$ python3 -q
>>> import numpy as np
>>> np.set_printoptions(precision=1, suppress=True, linewidth=200)
>>> def rd(a):
...     return np.round(a, 1) + 0
... 
>>> mat = np.array([[1.3, 1.0, 0.0, 2.0],
...     [-2.0, -0.7, -1.0, -1.0],
...     [2.0, -2.0, -0.7, -2.0],
...     [1.0, 1.0, 0.0, 2.3]])
>>> u = np.array([1, 4])
>>> print(np.array([np.convolve(row, u, "same") for row in mat]))
[[ 1.3  6.2  4.   2. ]
 [-2.  -8.7 -3.8 -5. ]
 [ 2.   6.  -8.7 -4.8]
 [ 1.   5.   4.   2.3]]
>>> print(np.polyval(u, mat[2]))
[6.  2.  3.3 2. ]
>>> print(np.cross(mat[2, :3], mat[3, :3]))
[ 0.7 -0.7  4. ]
>>> print(mat.ravel(order="F"))
[ 1.3 -2.   2.   1.   1.  -0.7 -2.   1.   0.  -1.  -0.7  0.   2.  -1.  -2.   2.3]
>>> print(mat.reshape(2, -1))
[[ 1.3  1.   0.   2.  -2.  -0.7 -1.  -1. ]
 [ 2.  -2.  -0.7 -2.   1.   1.   0.   2.3]]
>>> t3 = mat.reshape(4, 2, -1)
>>> print(rd(np.einsum("ihd,ihd->ih", t3, t3)))
[[2.7 4. ]
 [4.5 2. ]
 [8.  4.5]
 [2.  5.3]]
>>> print(np.swapaxes(t3, 1, 2)[1])
[[-2.  -1. ]
 [-0.7 -1. ]]
>>> print(t3[:, 0])
[[ 1.3  1. ]
 [-2.  -0.7]
 [ 2.  -2. ]
 [ 1.   1. ]]
>>> def softmax(z):
...     e = np.exp(z - z.max(axis=-1, keepdims=True))
...     return e / e.sum(axis=-1, keepdims=True)
... 
>>> print(rd(softmax(mat[0])))
[0.2 0.2 0.1 0.5]
>>> print(rd(softmax(mat[0] + 4)))
[0.2 0.2 0.1 0.5]
>>> print(rd(softmax(mat).sum(axis=1)))
[1. 1. 1. 1.]
>>> S = mat @ mat.T / np.sqrt(4)
>>> print(rd(softmax(S)))
[[0.5 0.  0.  0.5]
 [0.  1.  0.  0. ]
 [0.  0.  1.  0. ]
 [0.5 0.  0.  0.5]]
>>> rng = np.random.default_rng(4178)
>>> out = mat + rng.integers(-2, 3, (4, 3)) @ rng.integers(-2, 3, (3, 4))
>>> print(rd(out))
[[-2.7  1.  -5.   3. ]
 [-1.   2.3 -2.  -2. ]
 [ 8.  -4.   9.3 -2. ]
 [ 2.   4.  -2.   0.3]]
>>> print(out - mat)
[[-4.  0. -5.  1.]
 [ 1.  3. -1. -1.]
 [ 6. -2. 10.  0.]
 [ 1.  3. -2. -2.]]
>>> F = np.abs(np.array([[1, -4, -3, -4], [-4, 0, -4, 4], [4, 5, 4, -2], [0, 1, -2, -1]])) + np.eye(4)
>>> F = F / F.sum(axis=1, keepdims=True)
>>> print(rd(F))
[[0.2 0.3 0.2 0.3]
 [0.3 0.1 0.3 0.3]
 [0.2 0.3 0.3 0.1]
 [0.  0.2 0.4 0.4]]
>>> u, g = F[3], F[1]
>>> print(rd(u @ u))
0.4
>>> p = (u @ g) / (u @ u) * u
>>> print(rd(np.linalg.norm(u + g) ** 2 + np.linalg.norm(u - g) ** 2))
1.3
>>> print(rd(np.outer(u, g)))
[[0.  0.  0.  0. ]
 [0.1 0.  0.1 0.1]
 [0.1 0.  0.1 0.1]
 [0.1 0.  0.1 0.1]]
>>> out = np.array([[3, 1, 5, 0]])
>>> X = out.T @ out
>>> print(X)
[[ 9  3 15  0]
 [ 3  1  5  0]
 [15  5 25  0]
 [ 0  0  0  0]]
>>> out = np.array([[2, 2], [1, 2], [0, 1], [2, 0]])
>>> print(X @ out)
[[21 39]
 [ 7 13]
 [35 65]
 [ 0  0]]
>>> print(np.einsum("ij->j", X))
[27  9 45  0]
>>> print(np.linalg.matrix_rank(X @ out))
1
>>> data = np.array([[23, 0, -2, -2], [3, -2, 1, 0], [0, 3, 30, -2], [1, 3, 3, -1]])
>>> out = np.array([[3, 1], [3, 2]])
>>> Z = np.kron(out, F)
>>> print(Z.shape)
(8, 8)
>>> print(rd(Z))
[[0.5 0.9 0.7 0.9 0.2 0.3 0.2 0.3]
 [0.9 0.2 0.9 0.9 0.3 0.1 0.3 0.3]
 [0.8 0.9 0.9 0.4 0.2 0.3 0.3 0.1]
 [0.  0.6 1.2 1.2 0.  0.2 0.4 0.4]
 [0.5 0.9 0.7 0.9 0.3 0.6 0.5 0.6]
 [0.9 0.2 0.9 0.9 0.6 0.2 0.6 0.6]
 [0.8 0.9 0.9 0.4 0.5 0.6 0.6 0.2]
 [0.  0.6 1.2 1.2 0.  0.4 0.8 0.8]]
>>> print(np.linalg.matrix_rank(Z))
8
>>> out = data / np.linalg.norm(data, axis=1, keepdims=True)
>>> gram = out @ out.T
>>> print((gram - 2 * np.eye(4)).round(6).argmax(axis=1))
[1 0 3 2]
>>> print(rd(gram[2]))
[-0.1  0.2  1.   0.7]
>>> E = np.loadtxt("mat.csv", delimiter=",")
>>> print(rd(E))
[[ 0.1 -0.3  0.1]
 [-0.3  0.8 -0.3]
 [ 0.1 -0.3  0.1]]
>>> x = np.array([0, 1, 1])
>>> print(np.trace(E))
1.0
>>> print(rd(np.linalg.eigvalsh(2 * E - np.eye(3))))
[-1. -1.  1.]
>>> print(rd(E @ x))
[-0.2  0.5 -0.2]
>>> print(rd(np.eye(3) - E))
[[ 0.9  0.3 -0.1]
 [ 0.3  0.2  0.3]
 [-0.1  0.3  0.9]]
>>> rank = np.linalg.matrix_rank(E)
>>> print(rank)
1
>>> N = np.linalg.svd(E)[2][rank:].T
>>> print([int(np.linalg.matrix_rank(E[:i])) for i in range(1, len(E) + 1)])
[1, 1, 1]
>>> print(rd(E @ N))
[[0. 0.]
 [0. 0.]
 [0. 0.]]
>>> print(N.shape)
(3, 2)
>>> feats = np.loadtxt("run12.csv", delimiter=",")
>>> print(feats)
[[ -3.8   7.2  -8.3]
 [  3.7   7.2   6.4]
 [ -1.1  -5.9  -7. ]
 [  4.   -2.8   1.7]
 [ -4.2  -3.2  -1.6]
 [ -3.1   6.5   7.4]
 [  3.5   3.8  10.8]
 [ -0.7 -13.1  -1. ]
 [ -3.9   1.9   0.6]
 [  4.7  24.7  -9.8]
 [ -0.5  -3.2   3.5]
 [  4.   -6.3  -1.1]
 [  1.7  -2.7  11.8]
 [  1.6   5.   -0.7]
 [ -0.2   8.9   2.8]
 [ -1.4  -0.9  -0.8]]
>>> print(np.allclose(mat @ mat.T, mat.T @ mat))
False
>>> print(rd(np.abs(np.linalg.eigvals(mat)).max()))
2.0
>>> print(rd(np.linalg.matrix_power(mat, 3)))
[[  1.2   8.1  -1.9  17. ]
 [ -5.2 -10.2  -0.5 -19. ]
 [  6.3  -0.9  -4.5   5.1]
 [  1.2   8.1  -1.9  17.1]]
>>> print(np.trace(mat))
2.2
>>> print((mat + mat.T) / 2)
[[ 1.3 -0.5  1.   1.5]
 [-0.5 -0.7 -1.5  0. ]
 [ 1.  -1.5 -0.7 -1. ]
 [ 1.5  0.  -1.   2.3]]
>>> print(rd(np.linalg.det(mat)))
-2.1
>>> print(rd(np.sort(np.abs(np.linalg.eigvals(mat)))))
[0.3 1.9 2.  2. ]
>>> P = feats @ np.linalg.solve(feats.T @ feats, feats.T)
>>> print(rd(np.diag(P)))
[0.2 0.2 0.1 0.1 0.1 0.3 0.3 0.2 0.1 0.7 0.  0.2 0.2 0.  0.1 0. ]
>>> print(np.allclose(P @ P, P))
True
>>> x = np.array([3, 0, 7])
>>> target = feats @ x
>>> print(rd(np.linalg.solve(feats.T @ feats, feats.T @ target)))
[3. 0. 7.]
>>> print(rd(np.linalg.lstsq(feats, target)[0]))
[3. 0. 7.]
>>> print(rd(target))
[-69.5  55.9 -52.3  23.9 -23.8  42.5  86.1  -9.1  -7.5 -54.5  23.    4.3  87.7  -0.1  19.   -9.8]
>>> print(rd(np.linalg.pinv(feats) @ feats))
[[1. 0. 0.]
 [0. 1. 0.]
 [0. 0. 1.]]
>>> target = target + 0.3 * rng.normal(size=16)
>>> print(rd(target))
[-69.3  55.7 -51.7  23.9 -23.5  42.5  85.6  -8.9  -7.6 -54.8  22.5   4.1  88.1  -0.4  19.2  -9.5]
>>> coef, *_ = np.linalg.lstsq(feats, target)
>>> print(rd(coef))
[3. 0. 7.]
>>> print(rd(np.linalg.norm(target - feats @ coef)))
1.0
>>> print([round(float(np.linalg.norm(np.linalg.solve(feats.T @ feats + lam * np.eye(3), feats.T @ target))), 2) for lam in (0, 1, 10, 100)])
[7.59, 7.58, 7.44, 6.38]
>>> q, evecs = np.linalg.qr(feats[:, :2])[0], np.linalg.qr(feats[:, 2:])[0]
>>> s = np.linalg.svd(q.T @ evecs, compute_uv=False)
>>> print(rd(np.linalg.norm(q @ q.T - evecs @ evecs.T, 2)))
1.0
>>> print(rd(s))
[0.3]
>>> print((s > 0.9).sum())
0
>>> print(rd(np.degrees(np.arccos(s.clip(0, 1)))))
[73.8]
